$ ipython --no-banner

In [1]: import numpy as np

In [2]: np.set_printoptions(suppress=True, linewidth=160)

In [3]: Y = np.array([[-3, -5], [-1, -2], [-1, -5]])

In [4]: feats = np.kron(np.eye(3, dtype=int), Y)

In [5]: feats
Out[5]: 
array([[-3, -5,  0,  0,  0,  0],
       [-1, -2,  0,  0,  0,  0],
       [-1, -5,  0,  0,  0,  0],
       [ 0,  0, -3, -5,  0,  0],
       [ 0,  0, -1, -2,  0,  0],
       [ 0,  0, -1, -5,  0,  0],
       [ 0,  0,  0,  0, -3, -5],
       [ 0,  0,  0,  0, -1, -2],
       [ 0,  0,  0,  0, -1, -5]])

In [6]: Y = np.c_[feats[:, :4] @ np.array([[3, 1, 2, 2], [2, 2, 3, 1], [1, 0, 2, 2], [2, 1, 2, 3]]), np.array([2, 3, 3, 2, 1, -3, -1, 0, 2])]

In [7]: Y
Out[7]: 
array([[-19, -13, -21, -11,   2],
       [ -7,  -5,  -8,  -4,   3],
       [-13, -11, -17,  -7,   3],
       [-13,  -5, -16, -21,   2],
       [ -5,  -2,  -6,  -8,   1],
       [-11,  -5, -12, -17,  -3],
       [  0,   0,   0,   0,  -1],
       [  0,   0,   0,   0,   0],
       [  0,   0,   0,   0,   2]])

In [8]: np.round(np.linalg.lstsq(feats, Y[:, 0])[0], 2)
Out[8]: array([3., 2., 1., 2., 0., 0.])

In [9]: np.round(np.linalg.norm(np.linalg.qr(feats)[0].T @ Y, axis=0) ** 2 / ((Y ** 2).sum(axis=0) + 1e-12), 2)
Out[9]: array([1.  , 1.  , 1.  , 1.  , 0.89])

In [10]: np.linalg.matrix_rank(Y)
Out[10]: np.int64(5)

In [11]: Q, evecs = np.linalg.qr(feats[:, :4])[0], np.linalg.qr(feats[:, 4:])[0]

In [12]: sigma = np.linalg.svd(Q.T @ evecs, compute_uv=False)

In [13]: round(np.linalg.norm(Q @ Q.T - evecs @ evecs.T, 2), 2)
Out[13]: np.float64(1.0)

In [14]: sigma.round(2) + 0
Out[14]: array([0., 0.])
